$ ipython --no-banner

In [1]: import numpy as np

In [2]: np.set_printoptions(suppress=True, linewidth=160)

In [3]: data = np.load("arr.npy")

In [4]: data.round(2)
Out[4]: 
array([[ 0.06, -0.1 , -0.31, -0.94],
       [-0.1 ,  0.99, -0.03, -0.1 ],
       [-0.31, -0.03,  0.9 , -0.31],
       [-0.94, -0.1 , -0.31,  0.06]])

In [5]: np.trace(data)
Out[5]: np.float64(2.0)

In [6]: np.round(data @ data, 2) + 0
Out[6]: 
array([[1., 0., 0., 0.],
       [0., 1., 0., 0.],
       [0., 0., 1., 0.],
       [0., 0., 0., 1.]])

In [7]: np.round(np.sort(np.abs(np.linalg.eigvals(data))), 2)
Out[7]: array([1., 1., 1., 1.])

In [8]: round(np.linalg.det(data), 2)
Out[8]: np.float64(-1.0)

In [9]: ev, evecs = np.linalg.eigh(data)

In [10]: np.round(evecs.T @ data @ evecs, 2) + 0
Out[10]: 
array([[-1.,  0.,  0.,  0.],
       [ 0.,  1.,  0.,  0.],
       [ 0.,  0.,  1.,  0.],
       [ 0.,  0.,  0.,  1.]])

In [11]: np.round(evecs.T @ evecs, 2) + 0
Out[11]: 
array([[1., 0., 0., 0.],
       [0., 1., 0., 0.],
       [0., 0., 1., 0.],
       [0., 0., 0., 1.]])

In [12]: ev.round(2)
Out[12]: array([-1.,  1.,  1.,  1.])

In [13]: np.round(evecs @ np.diag(ev) @ evecs.T, 2)
Out[13]: 
array([[ 0.06, -0.1 , -0.31, -0.94],
       [-0.1 ,  0.99, -0.03, -0.1 ],
       [-0.31, -0.03,  0.9 , -0.31],
       [-0.94, -0.1 , -0.31,  0.06]])

In [14]: round(np.abs(data).max(), 2)
Out[14]: np.float64(0.99)

In [15]: np.linalg.matrix_rank(data)
Out[15]: np.int64(4)
